In [1]: import numpy as np

In [2]: from numpy import linalg as LA

In [3]: np.set_printoptions(suppress=True, linewidth=140)

In [4]: tidy = lambda a: np.round(a, 2) + 0

In [5]: feats = np.loadtxt("test19.csv", delimiter=",")

In [6]: feats
Out[6]: 
array([[-0.01,  1.97, -0.13],
       [ 0.09,  1.89, -0.11],
       [ 0.1 ,  2.05, -0.14],
       [-0.08,  1.98, -0.03],
       [-0.13,  1.97,  0.12],
       [ 0.1 ,  1.8 , -0.14],
       [-0.06,  1.98,  0.15],
       [-0.05,  1.9 , -0.17],
       [-0.01,  2.04,  0.28],
       [-0.19,  2.  ,  0.17],
       [-0.12,  1.92, -0.09],
       [ 0.16,  2.03,  0.01],
       [ 0.03,  1.87,  0.03],
       [ 1.08,  0.09,  0.94],
       [ 0.97,  0.05,  0.97],
       [ 0.92,  0.18,  1.11],
       [ 1.15,  0.01,  1.05],
       [ 0.98,  0.21,  0.96],
       [ 0.91, -0.13,  0.98],
       [ 1.06,  0.18,  1.07],
       [ 0.96,  0.02,  0.97],
       [ 0.93, -0.05,  0.92],
       [ 1.08,  0.01,  0.97],
       [ 0.88, -0.13,  0.78],
       [ 0.93,  0.05,  1.06],
       [ 1.09,  0.13,  0.92],
       [ 2.91, -0.26,  2.89],
       [ 3.12,  0.19,  2.99],
       [ 2.97,  0.03,  2.99],
       [ 3.05, -0.03,  2.98],
       [ 2.97, -0.09,  2.93],
       [ 3.07, -0.05,  2.85],
       [ 3.04, -0.14,  2.92],
       [ 2.97,  0.12,  3.03],
       [ 3.03,  0.03,  2.92],
       [ 3.04, -0.05,  3.01],
       [ 3.06,  0.02,  3.12],
       [ 3.09,  0.09,  3.09],
       [ 2.99,  0.  ,  2.87]])

In [7]: Ac = feats - feats.mean(axis=0)

In [8]: Uu, s, Vh = LA.svd(Ac, full_matrices=False)

In [9]: np.abs(Uu[:, 0]).argmax()
Out[9]: np.int64(36)

In [10]: tidy((s ** 2).sum() ** 2 / (s ** 4).sum())
Out[10]: np.float64(1.17)

In [11]: tidy(s)
Out[11]: array([11.97,  3.42,  0.61])
